$ ipython --no-banner

In [1]: import numpy as np

In [2]: import numpy.linalg as la

In [3]: np.set_printoptions(precision=2, suppress=True, linewidth=120)

In [4]: def tidy(a):
   ...:     return np.round(a, 2) + 0
   ...: 

In [5]: feats = np.load("run10.npy")

In [6]: print(feats)
[[  4  10  -6   7]
 [-10  -7  -3 -13]
 [  6   9  -3   9]
 [ -6   3  -9  -6]]

In [7]: # looks like rank 2

In [8]: print(np.allclose(feats[:-1].T @ la.lstsq(feats[:-1].T, feats[-1])[0], feats[-1]))
True

In [9]: print(np.abs(np.diag(la.qr(feats)[1])) > 1e-9)
[ True  True False False]

In [10]: print(la.cond(feats) > 100)
True

In [11]: print(np.argsort(-la.norm(feats, axis=0).round(6), kind="stable")[:3])
[3 1 0]

In [12]: A = np.load("test18.npy")

In [13]: print(A)
[[-1 -3  3  2 -3 -1 -1 -2]
 [-3 -1 -3  3  2 -3 -1 -1]
 [ 3 -3 -1 -3  3  2 -3 -1]
 [ 2  3 -3 -1 -3  3  2 -3]
 [-3  2  3 -3 -1 -3  3  2]
 [-1 -3  2  3 -3 -1 -3  3]
 [-1 -1 -3  2  3 -3 -1 -3]
 [-2 -1 -1 -3  2  3 -3 -1]]

In [14]: T = np.stack([A, -3 * A, A[::-1]])

In [15]: print(np.einsum("bij,cij->bc", T, T))
[[  372 -1116    16]
 [-1116  3348   -48]
 [   16   -48   372]]

In [16]: print(la.matrix_rank(T.reshape(3, -1)))
2

In [17]: print(la.matrix_rank(T))
[8 8 8]

In [18]: vals, vecs = la.eigh(A)

In [19]: print(tidy(vecs.T @ vecs))
[[1. 0. 0. 0. 0. 0. 0. 0.]
 [0. 1. 0. 0. 0. 0. 0. 0.]
 [0. 0. 1. 0. 0. 0. 0. 0.]
 [0. 0. 0. 1. 0. 0. 0. 0.]
 [0. 0. 0. 0. 1. 0. 0. 0.]
 [0. 0. 0. 0. 0. 1. 0. 0.]
 [0. 0. 0. 0. 0. 0. 1. 0.]
 [0. 0. 0. 0. 0. 0. 0. 1.]]

In [20]: print(np.abs(vecs[:, -1]).round(6).argmax())
1

In [21]: print(np.unique(vals.round(6) + 0, return_counts=True)[1])
[1 1 1 1 1 1 1 1]

In [22]: Q, Rm = la.qr(A)

In [23]: print(tidy(Q.T @ Q))
[[1. 0. 0. 0. 0. 0. 0. 0.]
 [0. 1. 0. 0. 0. 0. 0. 0.]
 [0. 0. 1. 0. 0. 0. 0. 0.]
 [0. 0. 0. 1. 0. 0. 0. 0.]
 [0. 0. 0. 0. 1. 0. 0. 0.]
 [0. 0. 0. 0. 0. 1. 0. 0.]
 [0. 0. 0. 0. 0. 0. 1. 0.]
 [0. 0. 0. 0. 0. 0. 0. 1.]]

In [24]: print(tidy(abs(Rm[0, 0])), tidy(la.norm(A[:, 0])))
6.16 6.16

In [25]: print(Q.shape, Rm.shape)
(8, 8) (8, 8)

In [26]: print(np.allclose(Rm.T @ Rm, A.T @ A))
True

In [27]: print(tidy(Q @ Rm))
[[-1. -3.  3.  2. -3. -1. -1. -2.]
 [-3. -1. -3.  3.  2. -3. -1. -1.]
 [ 3. -3. -1. -3.  3.  2. -3. -1.]
 [ 2.  3. -3. -1. -3.  3.  2. -3.]
 [-3.  2.  3. -3. -1. -3.  3.  2.]
 [-1. -3.  2.  3. -3. -1. -3.  3.]
 [-1. -1. -3.  2.  3. -3. -1. -3.]
 [-2. -1. -1. -3.  2.  3. -3. -1.]]

In [28]: rng = np.random.default_rng(2)

In [29]: labels = rng.permutation(8)

In [30]: print(labels)
[6 5 7 2 3 4 0 1]

In [31]: M2 = A[labels][:, labels]

In [32]: print(np.allclose(M2, A))
False

In [33]: print(np.trace(M2))
-8

In [34]: print(tidy(la.det(M2)), tidy(la.det(A[labels])))
-101925.0 -101925.0

In [35]: print(M2)
[[-1 -3 -3 -3  2  3 -1 -1]
 [-3 -1  3  2  3 -3 -1 -3]
 [-3  3 -1 -1 -3  2 -2 -1]
 [-3  2 -1 -1 -3  3  3 -3]
 [ 2  3 -3 -3 -1 -3  2  3]
 [ 3 -3  2  3 -3 -1 -3  2]
 [-1 -1 -2  3  2 -3 -1 -3]
 [-1 -3 -1 -3  3  2 -3 -1]]

In [36]: labels = rng.integers(0, 3, 10)

In [37]: mat = (labels[:, None] == labels) * -3 + np.eye(10)

In [38]: print(mat)
[[-2. -3.  0.  0.  0.  0.  0.  0. -3.  0.]
 [-3. -2.  0.  0.  0.  0.  0.  0. -3.  0.]
 [ 0.  0. -2. -3. -3.  0. -3.  0.  0.  0.]
 [ 0.  0. -3. -2. -3.  0. -3.  0.  0.  0.]
 [ 0.  0. -3. -3. -2.  0. -3.  0.  0.  0.]
 [ 0.  0.  0.  0.  0. -2.  0. -3.  0. -3.]
 [ 0.  0. -3. -3. -3.  0. -2.  0.  0.  0.]
 [ 0.  0.  0.  0.  0. -3.  0. -2.  0. -3.]
 [-3. -3.  0.  0.  0.  0.  0.  0. -2.  0.]
 [ 0.  0.  0.  0.  0. -3.  0. -3.  0. -2.]]

In [39]: # equal to its transpose

In [40]: vec = np.array([5, 4, 0, 0, 3, 4, 5, 1])

In [41]: rhs = A @ vec

In [42]: print(rhs)
[-37 -31   4  32  -5 -42 -20 -12]

In [43]: print(tidy(la.solve(A, -2 * rhs)))
[-10.  -8.   0.   0.  -6.  -8. -10.  -2.]

In [44]: print(tidy(la.solve(A, A[:, 2])))
[0. 0. 1. 0. 0. 0. 0. 0.]

In [45]: print(np.flatnonzero(la.matrix_power((mat != 0) + (mat.T != 0) + np.eye(10), 10)[3]))
[2 3 4 6]

In [46]: print(mat @ mat)
[[22. 21.  0.  0.  0.  0.  0.  0. 21.  0.]
 [21. 22.  0.  0.  0.  0.  0.  0. 21.  0.]
 [ 0.  0. 31. 30. 30.  0. 30.  0.  0.  0.]
 [ 0.  0. 30. 31. 30.  0. 30.  0.  0.  0.]
 [ 0.  0. 30. 30. 31.  0. 30.  0.  0.  0.]
 [ 0.  0.  0.  0.  0. 22.  0. 21.  0. 21.]
 [ 0.  0. 30. 30. 30.  0. 31.  0.  0.  0.]
 [ 0.  0.  0.  0.  0. 21.  0. 22.  0. 21.]
 [21. 21.  0.  0.  0.  0.  0.  0. 22.  0.]
 [ 0.  0.  0.  0.  0. 21.  0. 21.  0. 22.]]

In [47]: print((mat != 0).astype(int))
[[1 1 0 0 0 0 0 0 1 0]
 [1 1 0 0 0 0 0 0 1 0]
 [0 0 1 1 1 0 1 0 0 0]
 [0 0 1 1 1 0 1 0 0 0]
 [0 0 1 1 1 0 1 0 0 0]
 [0 0 0 0 0 1 0 1 0 1]
 [0 0 1 1 1 0 1 0 0 0]
 [0 0 0 0 0 1 0 1 0 1]
 [1 1 0 0 0 0 0 0 1 0]
 [0 0 0 0 0 1 0 1 0 1]]
